% ipython --no-banner

In [1]: import numpy as np

In [2]: from numpy import linalg as LA

In [3]: np.set_printoptions(precision=2, suppress=True, linewidth=140, sign=" ")

In [4]: tidy = lambda a: np.round(a, 2) + 0

In [5]: M = np.loadtxt("case5.csv", delimiter=",")

In [6]: print(M)
[[ 0.  1.  4.  0. -5.]
 [-1.  0.  3. -3. -1.]
 [-4. -3.  0. -6.  2.]
 [ 0.  3.  6.  0.  5.]
 [ 5.  1. -2. -5.  0.]]

In [7]: print(tidy(LA.norm(M)))
15.87

In [8]: print(M.sum(axis=1))
[  0.  -2. -11.  14.  -1.]

In [9]: print(M.shape)
(5, 5)

In [10]: print(np.unravel_index(np.abs(M).argmax(), M.shape))
(np.int64(2), np.int64(3))

In [11]: print(M.mean(axis=0))
[ 0.   0.4  2.2 -2.8  0.2]

In [12]: print(np.abs(M).max())
6.0

In [13]: print(M - M[0])
[[ 0.  0.  0.  0.  0.]
 [-1. -1. -1. -3.  4.]
 [-4. -4. -4. -6.  7.]
 [ 0.  2.  2.  0. 10.]
 [ 5.  0. -6. -5.  5.]]

In [14]: print(np.diff(M, axis=0))
[[-1. -1. -1. -3.  4.]
 [-3. -3. -3. -3.  3.]
 [ 4.  6.  6.  6.  3.]
 [ 5. -2. -8. -5. -5.]]

In [15]: print(np.count_nonzero(M))
18

In [16]: print(tidy(LA.svd(M, compute_uv=False)))
[ 8.83  8.83  6.93  6.93  0.  ]

In [17]: print(LA.matrix_rank(M))
4

In [18]: rng = np.random.default_rng(48)

In [19]: labels = rng.permutation(5)

In [20]: print(labels)
[ 2  4  3  0  1]

In [21]: other = M[labels][:, labels]

In [22]: print(tidy(np.sort(np.abs(LA.eigvals(other)))))
[ 0.    6.93  6.93  8.83  8.83]

In [23]: print(np.allclose(other, M))
False

In [24]: print(np.diag(other))
[ 0.  0.  0.  0.  0.]

In [25]: print(np.trace(other))
0.0

In [26]: X = np.loadtxt("x.csv", delimiter=",")

In [27]: print(X)
[[ 0.  0.  0.  0.]
 [ 0.  0.  0.  2.]
 [ 0.  0.  0.  0.]
 [ 0.  2.  0.  0.]]

In [28]: # rows 0 and 2 are equal

In [29]: print([round(float(LA.det(X[:i, :i])), 2) + 0 for i in range(1, 5)])
[0.0, 0.0, 0.0, 0.0]

In [30]: print(np.all(LA.eigvalsh(X) > 0))
False

In [31]: vals, vecs = LA.eigh(X)

In [32]: x = np.array([1, 2, 3, 3])

In [33]: print(tidy(vecs * np.maximum(vals, 0) @ vecs.T))
[[ 0.  0.  0.  0.]
 [ 0.  1.  0.  1.]
 [ 0.  0.  0.  0.]
 [ 0.  1.  0.  1.]]

In [34]: print(x @ X @ x)
24.0

In [35]: print((np.sign(vecs[:, -1].round(6)) == np.sign(vecs[0, -1].round(6))).astype(int))
[ 1  0  1  0]

In [36]: print(tidy(x @ X @ x / (x @ x)), vals[0], vals[-1])
1.04 -2.0 2.0

In [37]: print(tidy(LA.eigvalsh(X[1:, 1:])))
[-2.  0.  2.]

In [38]: print(tidy(vecs * np.abs(vals) @ vecs.T))
[[ 0.  0.  0.  0.]
 [ 0.  2.  0.  0.]
 [ 0.  0.  0.  0.]
 [ 0.  0.  0.  2.]]

In [39]: print(X.ravel(order="F"))
[ 0.  0.  0.  0.  0.  0.  0.  2.  0.  0.  0.  0.  0.  2.  0.  0.]

In [40]: T = X.reshape(4, 2, -1)

In [41]: print(T.sum(axis=1))
[[ 0.  0.]
 [ 0.  2.]
 [ 0.  0.]
 [ 0.  2.]]

In [42]: print(T[:, 0])
[[ 0.  0.]
 [ 0.  0.]
 [ 0.  0.]
 [ 0.  2.]]

In [43]: print(np.einsum("ihd,ihd->ih", T, T))
[[ 0.  0.]
 [ 0.  4.]
 [ 0.  0.]
 [ 4.  0.]]
